$ python -q
>>> import numpy as np
>>> np.set_printoptions(suppress=True, linewidth=140)
>>> data = np.load("out10.npy")
>>> data
array([[-0.347,  0.825,  0.567],
       [ 0.825, -1.708,  1.591],
       [ 0.567,  1.591, -0.945]])
>>> evals, V = np.linalg.eig(data)
>>> np.round(np.sort(np.linalg.eigvals(data.T)), 3)
array([-3., -1.,  1.])
>>> r0 = np.array([0, 1, -2])
>>> out = data + np.outer(r0, np.eye(3)[1])
>>> np.round(np.linalg.det(out) / np.linalg.det(data), 3), round(float(1 + np.linalg.solve(data, r0)[1]), 3)
(np.float64(0.322), 0.322)
>>> W0 = np.loadtxt("mat.csv", delimiter=",")
>>> W0
array([[ 0.803, -1.687, -2.569],
       [-1.742,  3.628,  5.326],
       [-2.624,  5.197,  7.712],
       [-0.693,  1.387,  2.083],
       [-1.761,  3.578,  5.308],
       [-0.453,  0.853,  1.454],
       [-0.761,  1.514,  2.416],
       [ 0.318, -0.766, -1.124],
       [-0.588,  1.142,  1.826],
       [ 0.36 , -0.75 , -1.072],
       [-0.079,  0.01 ,  0.17 ],
       [ 2.347, -4.56 , -6.843],
       [-0.565,  1.218,  1.82 ],
       [ 0.735, -1.669, -2.336],
       [-0.374,  0.74 ,  0.992]])
>>> out = np.c_[W0[:, :1] @ np.array([[0]]), np.array([-2, -1, -2, 2, 1, 2, 0, -1, -1, -2, 0, -1, 0, -2, 1])]
>>> out
array([[ 0., -2.],
       [ 0., -1.],
       [ 0., -2.],
       [ 0.,  2.],
       [ 0.,  1.],
       [ 0.,  2.],
       [ 0.,  0.],
       [ 0., -1.],
       [ 0., -1.],
       [ 0., -2.],
       [ 0.,  0.],
       [ 0., -1.],
       [ 0.,  0.],
       [ 0., -2.],
       [ 0.,  1.]])
>>> np.round(np.linalg.norm(out - W0 @ np.linalg.lstsq(W0, out)[0], axis=0), 3)
array([0.   , 5.132])
>>> np.linalg.matrix_rank(out)
np.int64(1)
>>> np.linalg.matrix_rank(np.c_[W0, out])
np.int64(4)
>>> arr = np.array([[0.5, 1.5, 0.2],
...     [0.4, -0.6, 0.3],
...     [-1.0, 0.7, -0.6],
...     [-0.8, 1.1, -0.7]])
>>> arr
array([[ 0.5,  1.5,  0.2],
       [ 0.4, -0.6,  0.3],
       [-1. ,  0.7, -0.6],
       [-0.8,  1.1, -0.7]])
>>> np.round(np.einsum("ii->", data), 3)
np.float64(-3.0)
>>> np.round(np.linalg.eigvals(data).sum().real, 3)
np.float64(-3.0)
>>> round(float(np.linalg.det(data[::-1])), 3)
-2.999
>>> np.round(np.einsum("ij,ji->", data, data), 3)
np.float64(10.997)
>>> np.round(np.linalg.eigvals(data), 3)
array([ 1., -1., -3.])
>>> round(float(np.linalg.det(data.T)), 3)
2.999
>>> np.round(np.poly(data), 3)
array([ 1.   ,  3.   , -0.999, -2.999])
>>> A = np.load("w.npy")
>>> A
array([[-3, -2, -1],
       [ 0,  1,  2]])
>>> round(float(np.linalg.norm(A)), 3)
4.359
>>> A.sum(axis=1)
array([-6,  3])
>>> A - A[0]
array([[0, 0, 0],
       [3, 3, 3]])
>>> np.abs(A).max()
np.int64(3)
>>> np.unravel_index(np.abs(A).argmax(), A.shape)
(np.int64(0), np.int64(0))
>>> A.mean(axis=0)
array([-1.5, -0.5,  0.5])
>>> np.round(np.linalg.svd(A, compute_uv=False), 3)
array([3.94 , 1.865])
>>> A.shape
(2, 3)
>>> np.count_nonzero(A)
np.int64(5)
>>> out = A / np.linalg.norm(A, axis=1, keepdims=True)
>>> C2 = out @ out.T
>>> np.argwhere(np.triu(np.abs(C2) > 0.95, 1))
array([], shape=(0, 2), dtype=int64)
>>> np.round(np.linalg.norm(out, axis=1), 3)
array([1., 1.])
>>> E = np.load("m.npy")
>>> E
array([[-41.458,  40.771,  19.899],
       [-42.576,  40.674,  19.064],
       [-39.706,  40.352,  19.738],
       [-41.192,  39.71 ,  20.013],
       [-40.289,  40.856,  19.268],
       [-39.18 ,  39.417,  18.941],
       [-39.145,  40.337,  21.999],
       [-39.708,  39.452,  20.581],
       [-39.059,  39.347,  19.253],
       [-39.773,  41.528,  20.668],
       [-38.022,  38.623,  21.651],
       [-38.956,  41.785,  19.745],
       [-41.678,  40.805,  21.266],
       [-38.811,  39.972,  18.928],
       [-39.924,  39.052,  20.494],
       [-39.301,  40.253,  21.109]])
>>> round(np.linalg.norm(E), 3)
np.float64(240.606)
>>> E[16]
Traceback (most recent call last):
  File "<python-input-43>", line 1, in <module>
    E[16]
    ~^^^^
IndexError: index 16 is out of bounds for axis 0 with size 16
>>> np.unravel_index(np.abs(E).argmax(), E.shape)
(np.int64(1), np.int64(0))
>>> out = E / np.sqrt((E ** 2).mean(axis=1, keepdims=True))
>>> out[10].round(3)
array([-1.128,  1.146,  0.643])
>>> np.round(np.linalg.norm(out, axis=1), 3)
array([1.732, 1.732, 1.732, 1.732, 1.732, 1.732, 1.732, 1.732, 1.732, 1.732, 1.732, 1.732, 1.732, 1.732, 1.732, 1.732])
>>> np.linalg.matrix_rank(out) == np.linalg.matrix_rank(E)
np.True_
>>> out = np.c_[E[:, :1] @ np.array([[1]]), np.array([0, 0, 3, 1, 3, 3, 1, 1, 3, 1, 0, 2, 1, 2, 2, 0])]
>>> out
array([[-41.458,   0.   ],
       [-42.576,   0.   ],
       [-39.706,   3.   ],
       [-41.192,   1.   ],
       [-40.289,   3.   ],
       [-39.18 ,   3.   ],
       [-39.145,   1.   ],
       [-39.708,   1.   ],
       [-39.059,   3.   ],
       [-39.773,   1.   ],
       [-38.022,   0.   ],
       [-38.956,   2.   ],
       [-41.678,   1.   ],
       [-38.811,   2.   ],
       [-39.924,   2.   ],
       [-39.301,   0.   ]])
>>> np.round(np.linalg.norm(np.linalg.qr(E)[0].T @ out, axis=0) ** 2 / ((out ** 2).sum(axis=0) + 1e-12), 3)
array([1.   , 0.719])
>>> Uu, sigma, Vh = np.linalg.svd(E)
>>> np.argmax(sigma[:-1] / (sigma[1:] + 1e-6)) + 1
np.int64(1)
>>> out = Uu[:, :1] @ np.diag(sigma[:1]) @ Vh[:1]
>>> np.round(np.linalg.norm(E - out, 2), 3), round(sigma[1], 3)
(np.float64(4.346), np.float64(4.346))
>>> round(float(np.abs(E - out).max()), 3)
2.098
>>> K = np.load("arr.npy")
>>> K
array([[-3, -2, -1,  0],
       [ 1,  2,  3,  4],
       [ 5,  6,  7,  8]])
>>> r = np.linalg.matrix_rank(K)
>>> r
np.int64(2)
>>> null = np.linalg.svd(K)[2][r:].T
>>> np.round(K @ null, 3) + 0
array([[0., 0.],
       [0., 0.],
       [0., 0.]])
>>> [int(np.linalg.matrix_rank(K[:i])) for i in range(1, len(K) + 1)]
[1, 2, 2]
>>> np.linalg.matrix_rank(K.T @ K), np.linalg.matrix_rank(K @ K.T)
(np.int64(2), np.int64(2))
>>> [int(np.linalg.matrix_rank(K[:, :j + 1])) for j in range(4)]
[1, 2, 2, 2]
>>> def softmax(z):
...     e = np.exp(z - z.max(axis=-1, keepdims=True))
...     return e / e.sum(axis=-1, keepdims=True)
... 
>>> np.round(softmax(K[1] + 4), 3)
array([0.032, 0.087, 0.237, 0.644])
>>> np.round(softmax(10 * K[1]), 3) + 0
array([0., 0., 0., 1.])
>>> np.round(softmax(K[1]), 3)
array([0.032, 0.087, 0.237, 0.644])
>>> scores = K @ K.T / np.sqrt(4)
>>> np.round(softmax(scores)[1] @ K, 3)
array([5., 6., 7., 8.])
>>> Uu, sigma, Vh = np.linalg.svd(K)
>>> V = Vh[:(sigma > 1e-8).sum()]
>>> rng = np.random.default_rng(504)
>>> x = K[2] + 3 * K[0] + rng.integers(2) * np.eye(4)[1]
>>> x
array([-4.,  1.,  4.,  8.])
>>> round(np.linalg.norm(x - V.T @ V @ x), 3)
np.float64(0.837)
>>> np.linalg.matrix_rank(np.vstack([K, x]))
np.int64(3)
>>> np.allclose(V.T @ V @ x, x)
False
>>> np.round(np.diag(V.T @ V), 3)
array([0.7, 0.3, 0.3, 0.7])
>>> r0 = np.array([2, 1, -3])
>>> np.cross(K[2, :3], K[1, :3])
array([ 4, -8,  4])
>>> np.count_nonzero(K)
np.int64(11)
>>> np.diff(K, axis=0)
array([[4, 4, 4, 4],
       [4, 4, 4, 4]])
>>> K - K[0]
array([[0, 0, 0, 0],
       [4, 4, 4, 4],
       [8, 8, 8, 8]])
>>> K.shape
(3, 4)
>>> feats = np.loadtxt("dump.csv", delimiter=",")
>>> feats
array([[-1.2  ,  3.994, -2.   ],
       [-0.5  ,  1.2  , -0.6  ],
       [-0.8  , -2.391,  1.2  ],
       [-0.7  , -0.61 ,  0.3  ],
       [ 0.9  , -1.984,  1.   ],
       [-1.1  , -1.021,  0.5  ],
       [-0.7  ,  0.232, -0.1  ],
       [-0.4  , -0.201,  0.1  ],
       [ 0.2  ,  0.79 , -0.4  ],
       [ 0.3  ,  2.82 , -1.4  ],
       [ 2.1  ,  0.837, -0.4  ],
       [-0.7  , -1.418,  0.7  ],
       [ 0.5  , -1.015,  0.5  ],
       [-1.1  ,  2.414, -1.2  ],
       [-1.1  , -1.802,  0.9  ],
       [-2.2  , -0.802,  0.4  ],
       [ 1.6  ,  2.179, -1.1  ],
       [ 0.7  , -1.06 ,  0.5  ],
       [ 0.7  ,  3.203, -1.6  ],
       [ 0.9  ,  1.406, -0.7  ],
       [ 0.1  ,  0.228, -0.1  ]])
>>> Xs = feats - feats.mean(axis=0)
>>> V = np.linalg.svd(Xs)[2][:2]
>>> out = Xs - Xs @ V.T @ V
>>> round(np.linalg.norm(out) / np.linalg.norm(Xs), 3)
np.float64(0.004)
>>> np.round(np.cov(Xs @ V.T, rowvar=False), 3) + 0
array([[4.206, 0.   ],
       [0.   , 1.046]])
>>> m1 = np.array([[1, 0, 0], [0, 1, 0], [2, 1, 1]])
>>> idx = rng.permutation(3)
>>> idx
array([1, 2, 0])
>>> out = m1[idx][:, idx]
>>> np.round(np.linalg.det(out), 3), np.round(np.linalg.det(m1[idx]), 3)
(np.float64(1.0), np.float64(1.0))
>>> np.round(np.sort(np.abs(np.linalg.eigvals(out))), 3)
array([1., 1., 1.])
>>> np.trace(out)
np.int64(3)
>>> r0 = np.array([3, -6, 6])
>>> out = m1 + np.outer(r0, np.eye(3)[2])
>>> round(np.linalg.det(out) / np.linalg.det(m1), 3), np.round(1 + np.linalg.solve(m1, r0)[2], 3)
(np.float64(7.0), np.float64(7.0))
>>> np.linalg.matrix_rank(np.linalg.inv(out) - np.linalg.inv(m1), tol=1e-8)
np.int64(1)
>>> proj = np.triu(np.array([[-5, 8, -4], [-3, 4, 3], [6, 0, 6]]), 1) + np.eye(3)
>>> out = proj @ m1 @ np.linalg.inv(proj)
>>> np.round(np.poly(out), 3)
array([ 1., -3.,  3., -1.])
>>> np.linalg.matrix_rank(out)
np.int64(3)
>>> out
array([[  -7.,   60., -212.],
       [   6.,  -44.,  159.],
       [   2.,  -15.,   54.]])
>>> x = np.array([0, 1, 2])
>>> rhs = arr @ x
>>> np.round(np.linalg.lstsq(arr, rhs)[0], 3) + 0
array([0., 1., 2.])
>>> np.round(np.linalg.solve(arr.T @ arr, arr.T @ rhs), 3) + 0
array([0., 1., 2.])
>>> rhs = rhs + 0.05 * rng.normal(size=4)
>>> rhs.round(3)
array([ 1.979, -0.054, -0.479, -0.288])
>>> beta, *_ = np.linalg.lstsq(arr, rhs)
>>> round(float(np.linalg.norm(rhs - arr @ beta)), 3)
0.034
>>> [round(float(np.linalg.norm(np.linalg.solve(arr.T @ arr + lam * np.eye(3), arr.T @ rhs))), 2) for lam in (0, 1, 10, 100)]
[2.42, 0.95, 0.25, 0.03]
>>> beta.round(3)
array([-0.089,  1.062,  2.171])
>>> beta.round()
array([-0.,  1.,  2.])
>>> out = np.c_[feats[:, :1] @ np.array([[-7]]), np.array([1, 3, 4, 2, 6, 6, 2, 4, 5, 7, 1, 8, 2, 3, 6, 4, 4, 6, 3, 4, 1])]
>>> out.round(3)
array([[  8.4,   1. ],
       [  3.5,   3. ],
       [  5.6,   4. ],
       [  4.9,   2. ],
       [ -6.3,   6. ],
       [  7.7,   6. ],
       [  4.9,   2. ],
       [  2.8,   4. ],
       [ -1.4,   5. ],
       [ -2.1,   7. ],
       [-14.7,   1. ],
       [  4.9,   8. ],
       [ -3.5,   2. ],
       [  7.7,   3. ],
       [  7.7,   6. ],
       [ 15.4,   4. ],
       [-11.2,   4. ],
       [ -4.9,   6. ],
       [ -4.9,   3. ],
       [ -6.3,   4. ],
       [ -0.7,   1. ]])
>>> np.linalg.matrix_rank(out)
np.int64(2)
>>> np.round(np.linalg.norm(out - feats @ np.linalg.lstsq(feats, out)[0], axis=0), 3) + 0
array([ 0.   , 19.538])
